In [1]: import numpy as np

In [2]: np.set_printoptions(precision=1, suppress=True, linewidth=100, legacy="1.25")

In [3]: F = np.load("block12.npy")

In [4]: F
Out[4]: 
array([[ 0,  0,  0],
       [ 1,  0,  0],
       [ 1,  0,  0],
       [11,  0, 10],
       [ 6,  0, 12],
       [ 2,  0, 12],
       [ 0,  0,  0],
       [ 7,  0, 12],
       [ 7,  0, 12],
       [ 5,  0,  0],
       [ 0,  0,  2],
       [ 5,  0, 10],
       [ 6,  0,  8],
       [ 1,  0,  0],
       [ 0,  0,  0],
       [ 0,  0,  0],
       [ 3,  0,  0],
       [ 2,  0, 10],
       [ 4,  0, 12]])

In [5]: np.unravel_index(np.abs(F).argmax(), F.shape)
Out[5]: (4, 2)

In [6]: F - F[0]
Out[6]: 
array([[ 0,  0,  0],
       [ 1,  0,  0],
       [ 1,  0,  0],
       [11,  0, 10],
       [ 6,  0, 12],
       [ 2,  0, 12],
       [ 0,  0,  0],
       [ 7,  0, 12],
       [ 7,  0, 12],
       [ 5,  0,  0],
       [ 0,  0,  2],
       [ 5,  0, 10],
       [ 6,  0,  8],
       [ 1,  0,  0],
       [ 0,  0,  0],
       [ 0,  0,  0],
       [ 3,  0,  0],
       [ 2,  0, 10],
       [ 4,  0, 12]])

In [7]: F.sum(axis=1)
Out[7]: array([ 0,  1,  1, 21, 18, 14,  0, 19, 19,  5,  2, 15, 14,  1,  0,  0,  3, 12, 16])

In [8]: F.shape
Out[8]: (19, 3)

In [9]: F.mean(axis=0)
Out[9]: array([3.2, 0. , 5.3])

In [10]: np.round(np.linalg.norm(F), 1)
Out[10]: 38.3

In [11]: np.diff(F, axis=0)
Out[11]: 
array([[  1,   0,   0],
       [  0,   0,   0],
       [ 10,   0,  10],
       [ -5,   0,   2],
       [ -4,   0,   0],
       [ -2,   0, -12],
       [  7,   0,  12],
       [  0,   0,   0],
       [ -2,   0, -12],
       [ -5,   0,   2],
       [  5,   0,   8],
       [  1,   0,  -2],
       [ -5,   0,  -8],
       [ -1,   0,   0],
       [  0,   0,   0],
       [  3,   0,   0],
       [ -1,   0,  10],
       [  2,   0,   2]])

In [12]: np.linalg.rank(F)
AttributeError: module 'numpy.linalg' has no attribute 'rank'


In [13]: rng = np.random.default_rng(57413)

In [14]: other = F + rng.integers(-2, 3, (19, 2)) @ rng.integers(-2, 3, (2, 3))

In [15]: other
Out[15]: 
array([[ 0,  0,  0],
       [ 1, -5,  1],
       [-3, -2, -2],
       [ 5,  2,  6],
       [10,  2, 14],
       [ 5, -1, 14],
       [-6,  2, -4],
       [11,  2, 14],
       [ 5,  4, 10],
       [11, -2,  4],
       [ 0,  0,  2],
       [ 3, -1,  9],
       [ 6,  0,  8],
       [-2,  1, -2],
       [ 0,  5, -1],
       [ 3,  4,  1],
       [-2,  0, -3],
       [-1, -4,  9],
       [-1,  0,  9]])

In [16]: np.linalg.matrix_rank(other - F, tol=1e-8)
Out[16]: 2

In [17]: np.round(np.linalg.svd(other - F, compute_uv=False), 1) + 0
Out[17]: array([18.5, 11.3,  0. ])
